$ python3 -q
>>> import numpy as np
>>> import numpy.linalg as la
>>> np.set_printoptions(precision=2, suppress=True, linewidth=200, floatmode="fixed")
>>> rd = lambda a: np.round(a, 2) + 0
>>> A = np.load("a.npy")
>>> print(A)
[[ -5.33  -0.15  -7.11]
 [ -5.67   0.68  -5.56]
 [ -4.64  -3.83 -15.70]
 [ -4.68   0.52  -3.91]
 [ -7.59   2.19  -5.44]
 [ -3.82  -0.33  -4.43]
 [ -6.38   2.04  -3.33]
 [  8.72 -11.32  -8.18]
 [ -2.65  -2.36  -7.52]
 [ -4.05   1.07  -1.08]
 [ -3.49  -1.89  -8.00]
 [ -0.50  -3.99  -7.49]
 [ -3.23  -1.66  -6.83]
 [ -9.79   1.60 -11.66]
 [-11.62   2.24 -13.74]
 [-19.96  11.33  -6.37]
 [  0.24  -1.33   1.33]
 [ -0.58  -2.09  -2.47]
 [-12.90   7.37  -2.43]
 [ -1.71  -2.70  -6.48]
 [ -9.24   3.76  -4.62]
 [  1.23  -2.18   1.07]
 [  2.84  -7.45  -9.95]
 [ -7.31   2.64  -3.65]
 [ -0.41  -5.05 -10.15]
 [ -7.14   2.49  -3.66]]
>>> rng = np.random.default_rng(51017)
>>> z = rng.permutation(3)
>>> Y = A[:, z] * rng.choice([-1, 1], 3)
>>> print(Y)
[[  7.11   5.33  -0.15]
 [  5.56   5.67   0.68]
 [ 15.70   4.64  -3.83]
 [  3.91   4.68   0.52]
 [  5.44   7.59   2.19]
 [  4.43   3.82  -0.33]
 [  3.33   6.38   2.04]
 [  8.18  -8.72 -11.32]
 [  7.52   2.65  -2.36]
 [  1.08   4.05   1.07]
 [  8.00   3.49  -1.89]
 [  7.49   0.50  -3.99]
 [  6.83   3.23  -1.66]
 [ 11.66   9.79   1.60]
 [ 13.74  11.62   2.24]
 [  6.37  19.96  11.33]
 [ -1.33  -0.24  -1.33]
 [  2.47   0.58  -2.09]
 [  2.43  12.90   7.37]
 [  6.48   1.71  -2.70]
 [  4.62   9.24   3.76]
 [ -1.07  -1.23  -2.18]
 [  9.95  -2.84  -7.45]
 [  3.65   7.31   2.64]
 [ 10.15   0.41  -5.05]
 [  3.66   7.14   2.49]]
>>> U, _, Vh = la.svd(A.T @ Y)
>>> print(rd(U @ Vh))
[[ 0.00 -1.00  0.00]
 [ 0.00  0.00  1.00]
 [-1.00  0.00  0.00]]
>>> E = np.array([[1.0, 0.0, 4.0], [0.0, -3.0, 0.0], [4.0, 0.0, 1.0]])
>>> evals, V = la.eigh(E)
>>> x = np.array([5, -3, -3])
>>> print(np.abs(E).sum(axis=1).max(), np.abs(evals).max())
5.0 5.0
>>> print(rd(la.eigvalsh(E[1:, 1:])))
[-3.00  1.00]
>>> print(x @ E @ x)
-113.0
>>> print((np.sign(V[:, -1].round(6)) == np.sign(V[0, -1].round(6))).astype(int))
[1 0 1]
>>> print(rd(V * np.abs(evals) @ V.T))
[[4.00 0.00 1.00]
 [0.00 3.00 0.00]
 [1.00 0.00 4.00]]
>>> feats = np.array([[0.0, 0.0, 0.0, 6.0],
...     [0.0, 0.0, 0.0, -9.0],
...     [0.0, 0.0, 0.0, -2.0],
...     [6.0, -9.0, -2.0, 0.0]])
>>> print(feats)
[[ 0.00  0.00  0.00  6.00]
 [ 0.00  0.00  0.00 -9.00]
 [ 0.00  0.00  0.00 -2.00]
 [ 6.00 -9.00 -2.00  0.00]]
>>> print(np.abs(np.diag(la.qr(feats)[1])) > 1e-9)
[ True False False  True]
>>> print(np.unique(feats.round(6), axis=0).shape)
(4, 4)
